$ python3 -q
>>> import numpy as np
>>> from numpy import linalg as LA
>>> np.set_printoptions(precision=2, suppress=True, linewidth=140)
>>> def rnd(a):
...     return np.round(a, 2) + 0
... 
>>> feats = np.load("mat.npy")
>>> feats
array([[ 0.,  0.,  0.,  0.,  0.,  0.,  0.,  0.,  2.,  1.],
       [ 0.,  0.,  0.,  0.,  0.,  0.,  0., -2.,  2., -2.],
       [ 0.,  0.,  0.,  0.,  0.,  0.,  0.,  2.,  0., -2.],
       [ 0.,  0.,  0.,  0.,  0.,  0.,  0.,  2.,  0.,  2.],
       [ 0.,  0.,  0.,  0.,  0.,  0.,  0.,  1.,  0.,  0.],
       [ 0.,  0.,  0.,  0.,  0.,  0.,  0.,  1., -1., -1.],
       [ 0.,  0.,  0.,  0.,  0.,  0.,  0.,  1., -2.,  0.],
       [ 0., -2.,  2.,  2.,  1.,  1.,  1.,  0.,  0.,  0.],
       [ 2.,  2.,  0.,  0.,  0., -1., -2.,  0.,  0.,  0.],
       [ 1., -2., -2.,  2.,  0., -1.,  0.,  0.,  0.,  0.]])
>>> x = np.array([-1, -5, 2, 5, 0, 2, -5, -1, 1, -5])
>>> h1 = np.maximum(feats @ x, 0)
>>> feats * (h1 > 1e-9)[:, None]
array([[ 0.,  0.,  0.,  0.,  0.,  0.,  0.,  0.,  0.,  0.],
       [ 0.,  0.,  0.,  0.,  0.,  0.,  0., -2.,  2., -2.],
       [ 0.,  0.,  0.,  0.,  0.,  0.,  0.,  2.,  0., -2.],
       [ 0.,  0.,  0.,  0.,  0.,  0.,  0.,  0.,  0.,  0.],
       [ 0.,  0.,  0.,  0.,  0.,  0.,  0.,  0.,  0.,  0.],
       [ 0.,  0.,  0.,  0.,  0.,  0.,  0.,  1., -1., -1.],
       [ 0.,  0.,  0.,  0.,  0.,  0.,  0.,  0., -0.,  0.],
       [ 0., -2.,  2.,  2.,  1.,  1.,  1.,  0.,  0.,  0.],
       [ 0.,  0.,  0.,  0.,  0., -0., -0.,  0.,  0.,  0.],
       [ 1., -2., -2.,  2.,  0., -1.,  0.,  0.,  0.,  0.]])
>>> rnd(np.tanh(feats @ x))
array([-1.  ,  1.  ,  1.  , -1.  , -0.76,  1.  , -1.  ,  1.  , -1.  ,  1.  ])
>>> np.flatnonzero(h1 > 1e-9)
array([1, 2, 5, 7, 9])
>>> np.maximum(feats @ (3 * x), 0)
array([ 0., 42., 24.,  0.,  0.,  9.,  0., 63.,  0., 39.])
>>> vals, vecs = LA.eigh(feats)
>>> x = np.array([0, 3, 0, 3, 2, 1, 0, 3, 2, 0])
>>> rnd(x @ feats @ x / (x @ x)), rnd(vals[0]), rnd(vals[-1])
(np.float64(1.06), np.float64(-4.7), np.float64(4.7))
>>> rnd(LA.eigvalsh(feats[1:, 1:]))
array([-4.65, -3.33, -2.07,  0.  ,  0.  ,  0.  ,  2.07,  3.33,  4.65])
>>> rnd(LA.norm(feats, 2) / LA.norm(feats))
np.float64(0.51)
>>> LA.cond(feats) > 100
np.True_
>>> LA.matrix_rank(feats, rtol=0.1)
np.int64(6)
>>> np.argsort(-LA.norm(feats, axis=0).round(6), kind="stable")[:3]
array([7, 9, 8])
>>> T = np.stack([feats, 3 * feats, feats[::-1]])
>>> T.sum(axis=0)
array([[ 1., -2., -2.,  2.,  0., -1.,  0.,  0.,  8.,  4.],
       [ 2.,  2.,  0.,  0.,  0., -1., -2., -8.,  8., -8.],
       [ 0., -2.,  2.,  2.,  1.,  1.,  1.,  8.,  0., -8.],
       [ 0.,  0.,  0.,  0.,  0.,  0.,  0.,  9., -2.,  8.],
       [ 0.,  0.,  0.,  0.,  0.,  0.,  0.,  5., -1., -1.],
       [ 0.,  0.,  0.,  0.,  0.,  0.,  0.,  5., -4., -4.],
       [ 0.,  0.,  0.,  0.,  0.,  0.,  0.,  6., -8.,  2.],
       [ 0., -8.,  8.,  8.,  4.,  4.,  4.,  2.,  0., -2.],
       [ 8.,  8.,  0.,  0.,  0., -4., -8., -2.,  2., -2.],
       [ 4., -8., -8.,  8.,  0., -4.,  0.,  0.,  2.,  1.]])
>>> (T @ feats.T).shape
(3, 10, 10)
>>> np.einsum("bij,cij->bc", T, T)
array([[ 84., 252.,   6.],
       [252., 756.,  18.],
       [  6.,  18.,  84.]])
>>> rnd(LA.norm(T, axis=(1, 2)))
array([ 9.17, 27.5 ,  9.17])
